>>> import numpy as np
>>> import numpy.linalg as la
>>> np.set_printoptions(precision=3, suppress=True, linewidth=200)
>>> feats = np.loadtxt("data.csv", delimiter=",")
>>> feats
array([[ 0.385, -1.586, -7.594],
       [ 0.102, -1.103, -2.581],
       [-0.384, -0.396, -0.508],
       [-0.32 , -0.239, -0.348],
       [-0.242, -0.155, -0.249],
       [-0.061, -0.032, -0.061],
       [ 2.304,  0.571,  2.675],
       [ 2.522,  0.604,  2.962],
       [ 2.676,  0.626,  3.168],
       [ 4.171,  0.816,  5.257],
       [ 5.621,  0.965,  7.417],
       [ 8.211,  1.182, 11.517],
       [ 8.453,  1.2  , 11.911],
       [16.251,  1.664, 25.472],
       [23.926,  1.997, 39.858]])
>>> Uu, sv, vt = la.svd(feats)
>>> np.argmax(sv[:-1] / (sv[1:] + 1e-6)) + 1
np.int64(1)
>>> M2 = Uu[:, :1] @ np.diag(sv[:1]) @ vt[:1]
>>> round(np.abs(feats - M2).max(), 3)
np.float64(3.713)
>>> round(la.norm(feats - M2, 2), 3), round(float(sv[1]), 3)
(np.float64(5.124), 5.124)
>>> round(float(la.norm(feats - M2) / la.norm(feats)), 3)
0.089
>>> la.matrix_rank(feats, rtol=0.05)
np.int64(2)
>>> m1 = np.load("sample16.npy")
>>> m1
array([[-0.315,  0.323, -0.892],
       [ 0.709, -0.544, -0.448],
       [-0.63 , -0.774, -0.058]])
>>> print(la.norm(m1, axis=0))
[1. 1. 1.]
>>> np.round(m1 @ m1.T, 3) + 0
array([[1., 0., 0.],
       [0., 1., 0.],
       [0., 0., 1.]])
>>> Uu, sv, vt = la.svd(m1, full_matrices=False)
>>> np.allclose(Uu * sv @ vt, m1)
True
>>> np.round(Uu.T @ m1 @ vt.T, 3) + 0
array([[1., 0., 0.],
       [0., 1., 0.],
       [0., 0., 1.]])
>>> vt @ vt.T
array([[1., 0., 0.],
       [0., 1., 0.],
       [0., 0., 1.]])
>>> (sv > 1e-8).sum()
np.int64(3)
>>> M = np.abs(np.array([[9, 6], [1, 3]])) + np.eye(2)
>>> M = M / M.sum(axis=1, keepdims=True)
>>> print(M)
[[0.625 0.375]
 [0.2   0.8  ]]
>>> # rows sum to 1
>>> w, evecs = la.eig(M)
>>> print(w)
[0.425 1.   ]
>>> np.round(np.prod(w), 3)
np.float64(0.425)
>>> np.round(M @ evecs[:, 0] - w[0] * evecs[:, 0], 3) + 0
array([0., 0.])
>>> np.sort(la.eigvals(M.T))
array([0.425, 1.   ])
>>> np.sort(la.eigvals(M @ M))
array([0.181, 1.   ])
>>> np.sort(la.eigvals(la.inv(M)))
array([1.   , 2.353])
>>> W0 = np.load("a.npy")
>>> W0
array([[-1,  2,  1,  1],
       [ 3, -1, -2,  0],
       [ 3, -1, -2,  0],
       [-2, -3,  3,  0]])
>>> # rank 3
>>> r = la.matrix_rank(W0)
>>> r
np.int64(3)
>>> null = la.svd(W0)[2][r:].T
>>> null @ null.T
array([[ 0.218,  0.121,  0.267, -0.291],
       [ 0.121,  0.067,  0.148, -0.162],
       [ 0.267,  0.148,  0.326, -0.356],
       [-0.291, -0.162, -0.356,  0.388]])
>>> np.round(W0 @ null, 3) + 0
array([[0.],
       [0.],
       [0.],
       [0.]])
>>> print(null[:, 0] / null[np.abs(null[:, 0]).round(6).argmax(), 0])
[-0.75  -0.417 -0.917  1.   ]
>>> print([int(la.matrix_rank(W0[:, :j + 1])) for j in range(4)])
[1, 2, 3, 3]
>>> r0 = np.array([-2, -2])
>>> np.array([np.convolve(row, r0, "same") for row in W0])
array([[ 2, -2, -6, -4],
       [-6, -4,  6,  4],
       [-6, -4,  6,  4],
       [ 4, 10,  0, -6]])
>>> la.lstsq(W0[:-1].T, W0[-1])[2]
np.int32(2)
>>> np.unique(W0.round(6), axis=0).shape
(3, 4)
>>> print(round(np.trace(la.pinv(W0) @ W0), 3))
3.0
>>> data = np.load("m.npy")
>>> data
array([[-7.388,  1.216,  0.111,  0.841],
       [ 1.216, -4.443, -5.243,  0.306],
       [ 0.111, -5.243, -0.954,  2.124],
       [ 0.841,  0.306,  2.124,  1.785]])
>>> # symmetric, so the eigenvalues are real
>>> w, evecs = la.eigh(data)
>>> x = np.array([-1, 2, -2, 1])
>>> (np.sign(evecs[:, -1].round(6)) == np.sign(evecs[0, -1].round(6))).astype(int)
array([1, 0, 1, 1])
>>> np.abs(data).sum(axis=1).max(), np.round(np.abs(w).max(), 3)
(np.float64(11.208), np.float64(9.0))
>>> round(x @ data @ x / (x @ x), 3), np.round(w[0], 3), round(float(w[-1]), 3)
(np.float64(0.138), np.float64(-9.0), 4.0)
>>> w, evecs = la.eigh(data)
>>> np.abs(evecs[:, -1])
array([0.008, 0.403, 0.686, 0.605])
>>> np.unique(w.round(6) + 0, return_counts=True)[1]
array([1, 1, 1, 1])
>>> evecs @ np.diag(w) @ evecs.T
array([[-7.388,  1.216,  0.111,  0.841],
       [ 1.216, -4.443, -5.243,  0.306],
       [ 0.111, -5.243, -0.954,  2.124],
       [ 0.841,  0.306,  2.124,  1.785]])
>>> np.round(evecs.T @ evecs, 3) + 0
array([[1., 0., 0., 0.],
       [0., 1., 0., 0.],
       [0., 0., 1., 0.],
       [0., 0., 0., 1.]])
>>> la.eigvalsh(data @ data)
array([ 1.   , 16.002, 48.998, 81.004])
>>> np.round(evecs.T @ data @ evecs, 3) + 0
array([[-9.,  0.,  0.,  0.],
       [ 0., -7.,  0.,  0.],
       [ 0.,  0.,  1.,  0.],
       [ 0.,  0.,  0.,  4.]])
>>> rng = np.random.default_rng(21746)
>>> idx = rng.permutation(4)
>>> M2 = data[:, idx] * rng.choice([-1, 1], 4)
>>> M2
array([[ 7.388,  0.841, -0.111, -1.216],
       [-1.216,  0.306,  5.243,  4.443],
       [-0.111,  2.124,  0.954,  5.243],
       [-0.841,  1.785, -2.124, -0.306]])
>>> Uu, _, vt = la.svd(data.T @ M2)
>>> np.round(Uu @ vt, 3) + 0
array([[-1.,  0.,  0.,  0.],
       [ 0.,  0.,  0., -1.],
       [ 0.,  0., -1.,  0.],
       [ 0.,  1.,  0.,  0.]])
>>> print(idx)
[0 3 2 1]
>>> cent = 20 * np.array([[-0.1, 0.6, -1.3], [0.1, -0.7, -1.5]])
>>> idx = rng.integers(0, 2, 21)
>>> J = cent[idx] + rng.normal(size=(21, 3))
>>> J
array([[ -4.088,  11.124, -26.555],
       [  1.171, -12.547, -31.293],
       [  2.542, -14.454, -30.067],
       [  1.391, -14.558, -28.727],
       [ -1.676,  10.775, -25.313],
       [  1.376, -15.125, -31.505],
       [ -0.049, -12.638, -27.573],
       [ -0.34 ,  12.312, -26.383],
       [  0.444, -14.28 , -30.253],
       [ -1.684,  13.009, -28.691],
       [  1.964, -12.219, -28.646],
       [ -1.926,  11.512, -24.912],
       [  1.524, -16.563, -28.816],
       [ -2.971,  12.889, -27.473],
       [  3.64 , -12.063, -30.415],
       [ -0.549,  12.791, -25.966],
       [ -4.173,  13.543, -26.597],
       [ -2.329,  11.208, -27.262],
       [ -2.576,  11.954, -25.763],
       [  2.602, -14.3  , -29.337],
       [ -1.411,  10.927, -25.39 ]])
>>> idx = J[:, 1] > np.median(J[:, 1])
>>> r0 = J[idx].mean(axis=0) - J[~idx].mean(axis=0)
>>> np.round((((J - J.mean(axis=0)) @ r0 > 0) == idx).mean(), 3)
np.float64(0.952)
>>> np.argsort(-np.abs(r0).round(6), kind="stable")
array([1, 0, 2])
>>> arr = np.array([[1.0, 0.0, 0.0, 0.0],
...     [0.0, 3.0, 1.0, 3.0],
...     [0.0, 4.0, 1.0, 5.0],
...     [0.0, 2.0, 5.0, 3.0]])
>>> # 2 blocks once reordered
>>> x = np.array([3, 1, 1, 0])
>>> print((arr * x).sum(axis=1))
[3. 4. 5. 7.]
>>> W0.shape
(4, 4)
>>> W0 - W0[0]
array([[ 0,  0,  0,  0],
       [ 4, -3, -3, -1],
       [ 4, -3, -3, -1],
       [-1, -5,  2, -1]])
>>> W0.sum(axis=1)
array([ 3,  0,  0, -2])
>>> print(np.diff(W0, axis=0))
[[ 4 -3 -3 -1]
 [ 0  0  0  0]
 [-5 -2  5  0]]
>>> np.count_nonzero(W0)
np.int64(13)
>>> W0.mean(axis=0)
array([ 0.75, -0.75,  0.  ,  0.25])
>>> print(np.abs(W0).max())
3
>>> la.matrix_rank(W0)
np.int64(3)
>>> print(arr.ravel(order="F"))
[1. 0. 0. 0. 0. 3. 4. 2. 0. 1. 1. 5. 0. 3. 5. 3.]
>>> arr.reshape(-1, 2)
array([[1., 0.],
       [0., 0.],
       [0., 3.],
       [1., 3.],
       [0., 4.],
       [1., 5.],
       [0., 2.],
       [5., 3.]])
>>> arr.reshape(2, -1)
array([[1., 0., 0., 0., 0., 3., 1., 3.],
       [0., 4., 1., 5., 0., 2., 5., 3.]])
>>> blk = arr.reshape(4, 2, -1)
>>> np.swapaxes(blk, 1, 2)[3]
array([[0., 5.],
       [2., 3.]])
>>> blk[:, 0]
array([[1., 0.],
       [0., 3.],
       [0., 4.],
       [0., 2.]])
>>> print(blk.sum(axis=1))
[[1. 0.]
 [1. 6.]
 [1. 9.]
 [5. 5.]]
>>> blk.transpose(1, 0, 2)
array([[[1., 0.],
        [0., 3.],
        [0., 4.],
        [0., 2.]],

       [[0., 0.],
        [1., 3.],
        [1., 5.],
        [5., 3.]]])
>>> M2 = la.inv(arr)
>>> la.det(arr) * M2
array([[-14.,  -0.,  -0.,  -0.],
       [ -0., -22.,  12.,   2.],
       [ -0.,  -2.,   3.,  -3.],
       [  0.,  18., -13.,  -1.]])
>>> np.round(la.cond(arr), 3)
np.float64(22.226)
>>> print(np.round(la.slogdet(arr)[0], 3))
-1.0
>>> (np.abs(M2) > 1e-9).astype(int)
array([[1, 0, 0, 0],
       [0, 1, 1, 1],
       [0, 1, 1, 1],
       [0, 1, 1, 1]])
>>> M2
array([[ 1.   ,  0.   ,  0.   ,  0.   ],
       [ 0.   ,  1.571, -0.857, -0.143],
       [ 0.   ,  0.143, -0.214,  0.214],
       [-0.   , -1.286,  0.929,  0.071]])
>>> np.allclose(M2, arr.T)
False
>>> F = np.array([[0, -3, 3, -3], [1, 1, 1, 2], [-2, 3, -1, 2], [-3, -2, 0, -1]])
>>> M2 = la.inv(F)
>>> print(la.det(F) * M2)
[[ -4.  -0. -12. -12.]
 [ 13. -15.  24. -21.]
 [ 19.  15.  12.  -3.]
 [-14.  30. -12.  18.]]
>>> print(round(la.slogdet(F)[0], 3))
1.0
>>> print(np.round(la.inv(M2), 3) + 0)
[[ 0. -3.  3. -3.]
 [ 1.  1.  1.  2.]
 [-2.  3. -1.  2.]
 [-3. -2.  0. -1.]]
>>> np.round(F @ M2, 3) + 0
array([[1., 0., 0., 0.],
       [0., 1., 0., 0.],
       [0., 0., 1., 0.],
       [0., 0., 0., 1.]])
>>> (np.abs(M2) > 1e-9).astype(int)
array([[1, 0, 1, 1],
       [1, 1, 1, 1],
       [1, 1, 1, 1],
       [1, 1, 1, 1]])
>>> M2
array([[-0.067, -0.   , -0.2  , -0.2  ],
       [ 0.217, -0.25 ,  0.4  , -0.35 ],
       [ 0.317,  0.25 ,  0.2  , -0.05 ],
       [-0.233,  0.5  , -0.2  ,  0.3  ]])
>>> np.round(la.det(F) * la.det(M2), 3)
np.float64(1.0)
